% ipython --no-banner

In [1]: import numpy as np

In [2]: np.set_printoptions(suppress=True, linewidth=200)

In [3]: J = np.loadtxt("case0.csv", delimiter=",")

In [4]: J
Out[4]: 
array([[0., 0., 0., 1., 1., 1., 1., 0., 0., 0., 1., 0.],
       [0., 0., 1., 0., 0., 0., 0., 0., 0., 1., 0., 0.],
       [0., 1., 0., 0., 0., 0., 0., 0., 0., 1., 0., 0.],
       [1., 0., 0., 0., 0., 1., 1., 0., 0., 0., 0., 0.],
       [1., 0., 0., 0., 0., 1., 0., 0., 0., 0., 0., 0.],
       [1., 0., 0., 1., 1., 0., 1., 0., 0., 0., 1., 0.],
       [1., 0., 0., 1., 0., 1., 0., 0., 0., 0., 1., 0.],
       [0., 0., 0., 0., 0., 0., 0., 0., 0., 0., 0., 1.],
       [0., 0., 0., 0., 0., 0., 0., 0., 0., 0., 0., 1.],
       [0., 1., 1., 0., 0., 0., 0., 0., 0., 0., 0., 0.],
       [1., 0., 0., 0., 0., 1., 1., 0., 0., 0., 0., 0.],
       [0., 0., 0., 0., 0., 0., 0., 1., 1., 0., 0., 0.]])

In [5]: # symmetric

In [6]: Uu, sv, Vt = np.linalg.svd(J)

In [7]: vecs = Vt[:(sv > 1e-8).sum()]

In [8]: rng = np.random.default_rng(845)

In [9]: x = J[10] + 2 * J[7] + rng.integers(2) * np.eye(12)[7]

In [10]: x
Out[10]: array([1., 0., 0., 0., 0., 1., 1., 0., 0., 0., 0., 2.])

In [11]: np.round(np.diag(vecs.T @ vecs), 2)
Out[11]: array([1. , 1. , 1. , 0.5, 1. , 1. , 1. , 0.5, 0.5, 1. , 0.5, 1. ])

In [12]: np.round(np.linalg.det(J), 2)
Out[12]: np.float64(0.0)

In [13]: np.round(np.sort(np.linalg.eigvals(J).real), 2) + 0
Out[13]: array([-2.  , -1.41, -1.29, -1.  , -1.  , -1.  ,  0.  ,  0.  ,  0.4 ,  1.41,  2.  ,  3.9 ])

In [14]: np.argsort(-np.linalg.norm(J, axis=0).round(6), kind="stable")[:3]
Out[14]: array([0, 5, 6])

In [15]: np.linalg.cond(J) > 100
Out[15]: np.True_

In [16]: evals, vecs = np.linalg.eigh(J)

In [17]: np.round(vecs.T @ J @ vecs, 2) + 0
Out[17]: 
array([[-2.  ,  0.  ,  0.  ,  0.  ,  0.  ,  0.  ,  0.  ,  0.  ,  0.  ,  0.  ,  0.  ,  0.  ],
       [ 0.  , -1.41,  0.  ,  0.  ,  0.  ,  0.  ,  0.  ,  0.  ,  0.  ,  0.  ,  0.  ,  0.  ],
       [ 0.  ,  0.  , -1.29,  0.  ,  0.  ,  0.  ,  0.  ,  0.  ,  0.  ,  0.  ,  0.  ,  0.  ],
       [ 0.  ,  0.  ,  0.  , -1.  ,  0.  ,  0.  ,  0.  ,  0.  ,  0.  ,  0.  ,  0.  ,  0.  ],
       [ 0.  ,  0.  ,  0.  ,  0.  , -1.  ,  0.  ,  0.  ,  0.  ,  0.  ,  0.  ,  0.  ,  0.  ],
       [ 0.  ,  0.  ,  0.  ,  0.  ,  0.  , -1.  ,  0.  ,  0.  ,  0.  ,  0.  ,  0.  ,  0.  ],
       [ 0.  ,  0.  ,  0.  ,  0.  ,  0.  ,  0.  ,  0.  ,  0.  ,  0.  ,  0.  ,  0.  ,  0.  ],
       [ 0.  ,  0.  ,  0.  ,  0.  ,  0.  ,  0.  ,  0.  ,  0.  ,  0.  ,  0.  ,  0.  ,  0.  ],
       [ 0.  ,  0.  ,  0.  ,  0.  ,  0.  ,  0.  ,  0.  ,  0.  ,  0.4 ,  0.  ,  0.  ,  0.  ],
       [ 0.  ,  0.  ,  0.  ,  0.  ,  0.  ,  0.  ,  0.  ,  0.  ,  0.  ,  1.41,  0.  ,  0.  ],
       [ 0.  ,  0.  ,  0.  ,  0.  ,  0.  ,  0.  ,  0.  ,  0.  ,  0.  ,  0.  ,  2.  ,  0.  ],
       [ 0.  ,  0.  ,  0.  ,  0.  ,  0.  ,  0.  ,  0.  ,  0.  ,  0.  ,  0.  ,  0.  ,  3.9 ]])

In [18]: np.round(np.abs(vecs[:, -1]), 2) + 0
Out[18]: array([0.49, 0.  , 0.  , 0.36, 0.25, 0.49, 0.44, 0.  , 0.  , 0.  , 0.36, 0.  ])

In [19]: np.round(vecs.T @ vecs, 2) + 0
Out[19]: 
array([[1., 0., 0., 0., 0., 0., 0., 0., 0., 0., 0., 0.],
       [0., 1., 0., 0., 0., 0., 0., 0., 0., 0., 0., 0.],
       [0., 0., 1., 0., 0., 0., 0., 0., 0., 0., 0., 0.],
       [0., 0., 0., 1., 0., 0., 0., 0., 0., 0., 0., 0.],
       [0., 0., 0., 0., 1., 0., 0., 0., 0., 0., 0., 0.],
       [0., 0., 0., 0., 0., 1., 0., 0., 0., 0., 0., 0.],
       [0., 0., 0., 0., 0., 0., 1., 0., 0., 0., 0., 0.],
       [0., 0., 0., 0., 0., 0., 0., 1., 0., 0., 0., 0.],
       [0., 0., 0., 0., 0., 0., 0., 0., 1., 0., 0., 0.],
       [0., 0., 0., 0., 0., 0., 0., 0., 0., 1., 0., 0.],
       [0., 0., 0., 0., 0., 0., 0., 0., 0., 0., 1., 0.],
       [0., 0., 0., 0., 0., 0., 0., 0., 0., 0., 0., 1.]])

In [20]: np.round(np.linalg.eigvalsh(J + 2 * np.eye(12)), 2) + 0
Out[20]: array([0.  , 0.59, 0.71, 1.  , 1.  , 1.  , 2.  , 2.  , 2.4 , 3.41, 4.  , 5.9 ])

In [21]: A2 = np.array([[1.4, 0.0, 1.2, -1.6],
    ...:     [-1.0, -0.5, 0.6, 1.0],
    ...:     [-3.1, 0.3, -1.6, 0.2],
    ...:     [-0.4, -0.9, 0.8, 0.8],
    ...:     [-0.7, 0.5, 0.3, -0.4],
    ...:     [0.0, -0.5, 0.6, 0.2],
    ...:     [-0.3, 0.5, 1.1, 1.8],
    ...:     [0.3, 0.1, 0.1, 1.4],
    ...:     [-0.2, 2.5, -1.0, -0.9],
    ...:     [-1.0, 0.1, -0.9, -0.2]])

In [22]: basis = np.array([[-2.0, -0.4, -0.1, 1.7, 2.9, -0.4, -2.3, 0.6, -1.9, -0.5, -0.9, -0.2],
    ...:     [-0.7, 1.0, -0.3, 2.0, -0.2, 0.1, -0.8, 1.2, 1.4, -0.9, 0.6, 0.1],
    ...:     [0.9, 0.2, 2.2, -0.1, 1.2, 0.8, 0.7, 1.2, 0.3, 0.9, -1.3, 0.8],
    ...:     [0.1, 1.0, 2.0, 1.2, -0.4, -0.1, 0.1, 1.0, 0.9, -1.1, 0.7, -0.4]])

In [23]: mat = A2 @ basis

In [24]: mat.round(2)
Out[24]: 
array([[ -1.88,  -1.92,  -0.7 ,   0.34,   6.14,   0.56,  -2.54,   0.68,  -3.74,   2.14,  -3.94,   1.32],
       [  2.99,   1.02,   3.57,  -1.56,  -2.48,   0.73,   3.22,   0.52,   2.28,   0.39,   0.52,   0.23],
       [  4.57,   1.42,  -2.9 ,  -4.27, -11.05,  -0.03,   5.79,  -3.22,   6.01,  -0.38,   5.19,  -0.71],
       [  2.23,   0.22,   3.67,  -1.6 ,  -0.34,   0.63,   2.28,   0.44,   0.46,   0.85,  -0.66,   0.31],
       [  1.28,   0.44,  -0.22,  -0.7 ,  -1.61,   0.61,   1.38,   0.14,   1.76,   0.61,   0.26,   0.59],
       [  0.91,  -0.18,   1.87,  -0.82,   0.74,   0.41,   0.84,   0.32,  -0.34,   0.77,  -0.94,   0.35],
       [  1.42,   2.64,   5.9 ,   2.54,  -0.37,   0.87,   1.24,   3.54,   3.22,  -1.29,   0.4 ,   0.27],
       [ -0.44,   1.4 ,   2.96,   2.38,   0.41,  -0.17,  -0.56,   1.82,   0.86,  -1.69,   0.64,  -0.53],
       [ -2.34,   1.48,  -4.73,   3.68,  -1.92,  -0.38,  -2.33,   0.78,   2.77,  -2.06,   2.35,  -0.15],
       [  1.1 ,   0.12,  -2.31,  -1.65,  -3.92,  -0.29,   1.57,  -1.76,   1.59,  -0.18,   1.99,  -0.43]])

In [25]: # rank 4

In [26]: np.unique(mat.round(6), axis=0).shape
Out[26]: (10, 12)

In [27]: np.linalg.lstsq(mat[:-1].T, mat[-1])[2]
Out[27]: np.int32(4)

In [28]: try:
    ...:     np.linalg.inv(mat)
    ...: except np.linalg.LinAlgError as e:
    ...:     print("failed:", e)
    ...: 
failed: Last 2 dimensions of the array must be square
